$ ipython --no-banner

In [1]: import numpy as np

In [2]: from numpy import linalg as LA

In [3]: np.set_printoptions(suppress=True, linewidth=200)

In [4]: def rnd(a):
   ...:     return np.round(a, 2) + 0
   ...: 

In [5]: J = np.loadtxt("mat.csv", delimiter=",")

In [6]: J
Out[6]: 
array([[0., 2., 1., 1., 1., 0., 1., 1., 0., 0., 2.],
       [0., 1., 0., 1., 0., 1., 1., 2., 0., 2., 2.],
       [0., 0., 1., 2., 1., 0., 2., 0., 1., 2., 1.],
       [0., 0., 0., 1., 0., 0., 0., 2., 1., 0., 2.],
       [0., 0., 0., 0., 2., 1., 2., 0., 2., 2., 1.],
       [0., 0., 0., 0., 0., 0., 1., 2., 0., 2., 2.],
       [0., 0., 0., 0., 0., 0., 0., 1., 0., 1., 2.],
       [0., 0., 0., 0., 0., 0., 0., 1., 0., 1., 1.],
       [0., 0., 0., 0., 0., 0., 0., 0., 2., 1., 1.],
       [0., 0., 0., 0., 0., 0., 0., 0., 0., 1., 1.],
       [0., 0., 0., 0., 0., 0., 0., 0., 0., 0., 1.]])

In [7]: J.sum(axis=1)
Out[7]: array([ 9., 10., 10.,  6., 10.,  7.,  4.,  3.,  4.,  2.,  1.])

In [8]: np.unravel_index(np.abs(J).argmax(), J.shape)
Out[8]: (np.int64(0), np.int64(1))

In [9]: rnd(J.mean(axis=0))
Out[9]: array([0.  , 0.27, 0.18, 0.45, 0.36, 0.18, 0.64, 0.82, 0.55, 1.09, 1.45])

In [10]: np.abs(J).max()
Out[10]: np.float64(2.0)

In [11]: rnd(LA.norm(J))
Out[11]: np.float64(10.2)

In [12]: np.argsort(-LA.norm(J, axis=0).round(6), kind="stable")[:3]
Out[12]: array([10,  9,  7])

In [13]: LA.matrix_rank(J, rtol=0.1)
Out[13]: np.int64(7)

In [14]: def softmax(z):
    ...:     e = np.exp(z - z.max(axis=-1, keepdims=True))
    ...:     return e / e.sum(axis=-1, keepdims=True)
    ...: 

In [15]: rnd(softmax(10 * J[0]))
Out[15]: array([0. , 0.5, 0. , 0. , 0. , 0. , 0. , 0. , 0. , 0. , 0.5])

In [16]: rnd(softmax(J[0]))
Out[16]: array([0.03, 0.23, 0.08, 0.08, 0.08, 0.03, 0.08, 0.08, 0.03, 0.03, 0.23])

In [17]: rnd(softmax(J[0] + -3))
Out[17]: array([0.03, 0.23, 0.08, 0.08, 0.08, 0.03, 0.08, 0.08, 0.03, 0.03, 0.23])

In [18]: rnd(softmax(J).sum(axis=1))
Out[18]: array([1., 1., 1., 1., 1., 1., 1., 1., 1., 1., 1.])

In [19]: S = J @ J.T / np.sqrt(11)

In [20]: rnd(softmax(S)[0] @ J)
Out[20]: array([0.  , 1.04, 0.53, 0.87, 0.63, 0.23, 0.97, 1.12, 0.3 , 0.88, 1.78])

In [21]: rng = np.random.default_rng(523344)

In [22]: labels = rng.permutation(11)

In [23]: labels
Out[23]: array([ 9,  3,  4,  6,  5,  8,  7,  2,  1, 10,  0])

In [24]: Y = J[labels][:, labels]

In [25]: Y
Out[25]: 
array([[1., 0., 0., 0., 0., 0., 0., 0., 0., 1., 0.],
       [0., 1., 0., 0., 0., 1., 2., 0., 0., 2., 0.],
       [2., 0., 2., 2., 1., 2., 0., 0., 0., 1., 0.],
       [1., 0., 0., 0., 0., 0., 1., 0., 0., 2., 0.],
       [2., 0., 0., 1., 0., 0., 2., 0., 0., 2., 0.],
       [1., 0., 0., 0., 0., 2., 0., 0., 0., 1., 0.],
       [1., 0., 0., 0., 0., 0., 1., 0., 0., 1., 0.],
       [2., 2., 1., 2., 0., 1., 0., 1., 0., 1., 0.],
       [2., 1., 0., 1., 1., 0., 2., 0., 1., 2., 0.],
       [0., 0., 0., 0., 0., 0., 0., 0., 0., 1., 0.],
       [0., 1., 1., 1., 0., 0., 1., 1., 2., 2., 0.]])

In [26]: rnd(LA.det(Y)), rnd(LA.det(J[labels]))
Out[26]: (np.float64(0.0), np.float64(0.0))

In [27]: rank = LA.matrix_rank(Y)

In [28]: rank
Out[28]: np.int64(10)

In [29]: N = LA.svd(Y)[2][rank:].T

In [30]: LA.matrix_rank(Y.T @ Y), LA.matrix_rank(Y @ Y.T)
Out[30]: (np.int64(10), np.int64(10))

In [31]: N.shape
Out[31]: (11, 1)

In [32]: [int(LA.matrix_rank(np.delete(Y, i, axis=0))) for i in range(11)]
Out[32]: [9, 9, 9, 10, 9, 9, 10, 9, 9, 10, 9]

In [33]: N @ N.T
Out[33]: 
array([[0., 0., 0., 0., 0., 0., 0., 0., 0., 0., 0.],
       [0., 0., 0., 0., 0., 0., 0., 0., 0., 0., 0.],
       [0., 0., 0., 0., 0., 0., 0., 0., 0., 0., 0.],
       [0., 0., 0., 0., 0., 0., 0., 0., 0., 0., 0.],
       [0., 0., 0., 0., 0., 0., 0., 0., 0., 0., 0.],
       [0., 0., 0., 0., 0., 0., 0., 0., 0., 0., 0.],
       [0., 0., 0., 0., 0., 0., 0., 0., 0., 0., 0.],
       [0., 0., 0., 0., 0., 0., 0., 0., 0., 0., 0.],
       [0., 0., 0., 0., 0., 0., 0., 0., 0., 0., 0.],
       [0., 0., 0., 0., 0., 0., 0., 0., 0., 0., 0.],
       [0., 0., 0., 0., 0., 0., 0., 0., 0., 0., 1.]])

In [34]: Y @ N
Out[34]: 
array([[0.],
       [0.],
       [0.],
       [0.],
       [0.],
       [0.],
       [0.],
       [0.],
       [0.],
       [0.],
       [0.]])

In [35]: np.allclose(Y @ N, 0)
Out[35]: True

In [36]: K = np.array([[4, 4, 4, 4, 4, 4],
    ...:     [4, 8, 8, 8, 8, 8],
    ...:     [4, 8, 12, 12, 12, 12],
    ...:     [4, 8, 12, 16, 16, 16],
    ...:     [4, 8, 12, 16, 20, 20],
    ...:     [4, 8, 12, 16, 20, 24]])

In [37]: K
Out[37]: 
array([[ 4,  4,  4,  4,  4,  4],
       [ 4,  8,  8,  8,  8,  8],
       [ 4,  8, 12, 12, 12, 12],
       [ 4,  8, 12, 16, 16, 16],
       [ 4,  8, 12, 16, 20, 20],
       [ 4,  8, 12, 16, 20, 24]])

In [38]: # symmetric, so the eigenvalues are real

In [39]: low = LA.cholesky(K)

In [40]: low @ low.T
Out[40]: 
array([[ 4.,  4.,  4.,  4.,  4.,  4.],
       [ 4.,  8.,  8.,  8.,  8.,  8.],
       [ 4.,  8., 12., 12., 12., 12.],
       [ 4.,  8., 12., 16., 16., 16.],
       [ 4.,  8., 12., 16., 20., 20.],
       [ 4.,  8., 12., 16., 20., 24.]])

In [41]: np.prod(np.diag(low)) ** 2, rnd(LA.det(K))
Out[41]: (np.float64(4096.0), np.float64(4096.0))

In [42]: np.diag(low) ** 2
Out[42]: array([4., 4., 4., 4., 4., 4.])

In [43]: evals, vecs = LA.eigh(K)

In [44]: evals.sum(), np.trace(K)
Out[44]: (np.float64(84.0), np.int64(84))

In [45]: np.unique(evals.round(6) + 0, return_counts=True)[1]
Out[45]: array([1, 1, 1, 1, 1, 1])

In [46]: evals, vecs = LA.eigh(K)

In [47]: x0 = np.array([1, 2, -2, 2, -1, 2])

In [48]: (np.sign(vecs[:, -1].round(6)) == np.sign(vecs[0, -1].round(6))).astype(int)
Out[48]: array([1, 1, 1, 1, 1, 1])

In [49]: x0 = np.ones(6)

In [50]: for _ in range(3):
    ...:     x0 = K @ x0
    ...:     x0 /= LA.norm(x0)
    ...:     print(round(x0 @ K @ x0, 2))
    ...: 
68.74
68.83
68.83

In [51]: rnd(LA.eigvalsh(K)[-1])
Out[51]: np.float64(68.83)

In [52]: F = np.load("case13.npy")

In [53]: F
Out[53]: 
array([[ 3,  2, -2,  0,  2,  0],
       [ 2,  3,  2, -2,  0,  2],
       [-2,  2,  3,  2, -2,  0],
       [ 0, -2,  2,  3,  2, -2],
       [ 2,  0, -2,  2,  3,  2],
       [ 0,  2,  0, -2,  2,  3]])

In [54]: # equal to its transpose

In [55]: x0 = np.array([1, 3, 9, 9, 0, 9])

In [56]: target = F @ x0

In [57]: target
Out[57]: array([-9, 29, 49, 21, 20, 15])

In [58]: rnd(LA.solve(F, target))
Out[58]: array([1., 3., 9., 9., 0., 9.])

In [59]: rnd(LA.solve(F, target + F[:, 4]))
Out[59]: array([1., 3., 9., 9., 1., 9.])

In [60]: rnd(LA.solve(F.T, F[2]))
Out[60]: array([0., 0., 1., 0., 0., 0.])

In [61]: evals, vecs = LA.eigh(F)

In [62]: x0 = np.array([-2, -2, 0, -1, 0, 2])

In [63]: (np.sign(vecs[:, -1].round(6)) == np.sign(vecs[0, -1].round(6))).astype(int)
Out[63]: array([1, 1, 0, 0, 1, 1])

In [64]: r0 = np.array([2, 2, 0, 1, -3, 2])

In [65]: Y = F + np.outer(r0, np.eye(6)[2])

In [66]: Y
Out[66]: 
array([[ 3.,  2.,  0.,  0.,  2.,  0.],
       [ 2.,  3.,  4., -2.,  0.,  2.],
       [-2.,  2.,  3.,  2., -2.,  0.],
       [ 0., -2.,  3.,  3.,  2., -2.],
       [ 2.,  0., -5.,  2.,  3.,  2.],
       [ 0.,  2.,  2., -2.,  2.,  3.]])

In [67]: rnd(LA.det(Y) / LA.det(F)), rnd(1 + LA.solve(F, r0)[2])
Out[67]: (np.float64(1.41), np.float64(1.41))

In [68]: LA.matrix_rank(LA.inv(Y) - LA.inv(F), tol=1e-8)
Out[68]: np.int64(1)

In [69]: O, vecs = LA.qr(Y[:, :1])[0], LA.qr(Y[:, 1:])[0]

In [70]: sigma = LA.svd(O.T @ vecs, compute_uv=False)

In [71]: rnd(np.degrees(np.arccos(sigma.clip(0, 1))))
Out[71]: array([25.85])

In [72]: rnd(LA.norm(O @ O.T - vecs @ vecs.T, 2))
Out[72]: np.float64(1.0)

In [73]: A = np.load("dump.npy")

In [74]: A
Out[74]: 
array([[-1.  , -0.99,  1.01,  0.97,  1.99,  0.01,  1.04, -0.99, -2.  ,  0.02],
       [-0.98, -0.99,  0.98,  1.01,  2.01,  0.  ,  1.  , -1.01, -1.98,  0.  ],
       [-1.01, -0.96,  0.99,  1.02,  2.02, -0.05,  1.01, -1.02, -1.98, -0.01],
       [-1.  , -1.02,  1.  ,  1.  ,  2.03,  0.01,  1.03, -1.01, -2.01, -0.02],
       [-0.97, -0.98,  0.98,  0.97,  2.01,  0.01,  1.01, -1.  , -1.99, -0.01],
       [-1.01, -1.01,  0.99,  1.01,  1.99,  0.  ,  1.  , -1.01, -1.99,  0.04],
       [-1.  , -1.01,  1.  ,  0.97,  2.02, -0.02,  0.99, -1.  , -2.02, -0.01],
       [-1.01, -0.99,  1.  ,  1.05,  2.02,  0.02,  0.98, -1.  , -1.97,  0.03],
       [-1.01, -0.99,  1.  ,  1.  ,  1.97, -0.04,  1.  , -0.97, -2.03, -0.04],
       [-1.  , -1.01,  1.01,  1.01,  2.01,  0.  ,  0.99, -0.99, -2.02, -0.02],
       [-1.03, -1.  ,  0.99,  1.04,  1.99,  0.02,  1.02, -0.98, -2.03,  0.  ],
       [-1.01, -0.98,  1.02,  1.  ,  1.99,  0.  ,  1.02, -1.01, -1.99,  0.  ],
       [ 0.06,  1.97, -2.  , -1.03,  0.01, -1.  , -1.99,  1.02,  1.  ,  2.02],
       [-0.04,  2.  , -1.96, -0.98,  0.  , -1.  , -2.01,  0.96,  1.  ,  1.97],
       [-0.01,  2.02, -2.06, -0.97,  0.03, -0.99, -1.97,  1.04,  0.98,  2.02],
       [-0.02,  2.03, -2.03, -1.02, -0.01, -1.03, -2.02,  0.98,  1.  ,  2.  ],
       [ 0.  ,  2.02, -2.03, -1.01, -0.04, -1.01, -2.  ,  0.99,  0.98,  1.95],
       [ 0.  ,  2.02, -2.04, -0.98,  0.06, -0.98, -1.98,  0.97,  1.01,  1.99],
       [ 0.01,  1.98, -1.98, -0.98, -0.05, -1.01, -2.03,  1.01,  1.04,  1.99],
       [ 0.  ,  2.01, -2.03, -1.02,  0.  , -0.99, -2.03,  1.01,  1.02,  2.  ],
       [-0.02,  2.  , -2.02, -1.02, -0.01, -1.04, -2.01,  1.01,  1.02,  2.  ],
       [ 0.  ,  2.03, -1.99, -1.  ,  0.  , -1.  , -1.99,  1.02,  0.99,  1.97],
       [ 0.01,  2.02, -1.97, -1.  , -0.01, -0.99, -2.  ,  1.02,  1.02,  1.98],
       [-0.04,  1.99, -2.01, -1.  ,  0.02, -0.99, -1.98,  1.02,  0.99,  2.02],
       [ 2.  ,  0.98, -1.01, -1.02,  2.  ,  1.  ,  2.01,  1.96, -0.99,  1.97],
       [ 2.02,  1.03, -1.01, -0.99,  2.01,  1.  ,  2.02,  2.03, -1.  ,  2.  ],
       [ 1.95,  1.  , -1.02, -1.01,  2.03,  1.01,  2.  ,  2.04, -1.  ,  2.04],
       [ 2.05,  1.02, -1.03, -0.98,  2.01,  0.95,  2.02,  1.97, -0.96,  2.  ],
       [ 2.01,  1.02, -1.01, -0.99,  1.98,  1.02,  2.  ,  2.03, -0.99,  1.99],
       [ 2.  ,  1.  , -0.99, -1.  ,  1.99,  0.99,  1.97,  2.  , -0.98,  1.99],
       [ 2.01,  1.02, -1.  , -1.01,  2.01,  1.  ,  2.03,  2.  , -0.98,  2.02],
       [ 2.04,  1.02, -1.03, -0.99,  1.99,  1.07,  2.  ,  2.  , -1.01,  2.  ],
       [ 2.  ,  0.99, -1.01, -0.98,  2.03,  1.  ,  2.01,  1.99, -1.  ,  2.03],
       [ 2.01,  1.  , -0.98, -0.98,  1.99,  0.99,  1.98,  2.02, -1.  ,  2.02],
       [ 2.02,  1.03, -0.98, -0.99,  1.99,  0.98,  2.  ,  1.98, -0.96,  2.02],
       [ 2.  ,  1.01, -1.  , -0.98,  2.01,  0.99,  2.01,  2.04, -0.96,  1.98]])

In [75]: C2 = np.cov(A, rowvar=False)

In [76]: C2.shape
Out[76]: (10, 10)

In [77]: rnd(np.corrcoef(A[:, 2], A[:, 1])[0, 1])
Out[77]: np.float64(-1.0)

In [78]: rnd(np.median(A, axis=0))
Out[78]: array([ 0.  ,  1.02, -1.01, -0.98,  1.99,  0.  ,  1.  ,  1.01, -0.99,  1.98])

In [79]: rnd(LA.eigvalsh(C2)[::-1])
Out[79]: array([9.29, 5.15, 0.  , 0.  , 0.  , 0.  , 0.  , 0.  , 0.  , 0.  ])

In [80]: np.argsort(-A.std(axis=0).round(6), kind="stable")
Out[80]: array([6, 0, 2, 7, 1, 8, 4, 3, 9, 5])

In [81]: np.argwhere(np.triu(np.abs(np.corrcoef(A.T)) > 0.8, 1))
Out[81]: 
array([[0, 7],
       [1, 2],
       [1, 3],
       [1, 8],
       [1, 9],
       [2, 3],
       [2, 8],
       [2, 9],
       [3, 7],
       [3, 9],
       [4, 5],
       [4, 6],
       [4, 8],
       [5, 6],
       [6, 8],
       [7, 9]])

In [82]: M = np.load("run12.npy")

In [83]: M
Out[83]: 
array([[ 1, -1, -1,  1,  1, -1, -1,  1],
       [ 1, -1,  1, -1,  1, -1,  1, -1],
       [ 1, -1, -1,  1, -1,  1,  1, -1],
       [ 1, -1,  1, -1, -1,  1, -1,  1],
       [ 1,  1, -1, -1, -1, -1,  1,  1],
       [ 1,  1,  1,  1, -1, -1, -1, -1]])

In [84]: Y = M[0, 0] * M[1:] - np.outer(M[1:, 0], M[0])

In [85]: Y
Out[85]: 
array([[ 0,  0,  2, -2,  0,  0,  2, -2],
       [ 0,  0,  0,  0, -2,  2,  2, -2],
       [ 0,  0,  2, -2, -2,  2,  0,  0],
       [ 0,  2,  0, -2, -2,  0,  2,  0],
       [ 0,  2,  2,  0, -2,  0,  0, -2]])

In [86]: M[:, 0] / M[0, 0]
Out[86]: array([1., 1., 1., 1., 1., 1.])

In [87]: LA.matrix_rank(Y), LA.matrix_rank(M)
Out[87]: (np.int64(5), np.int64(6))
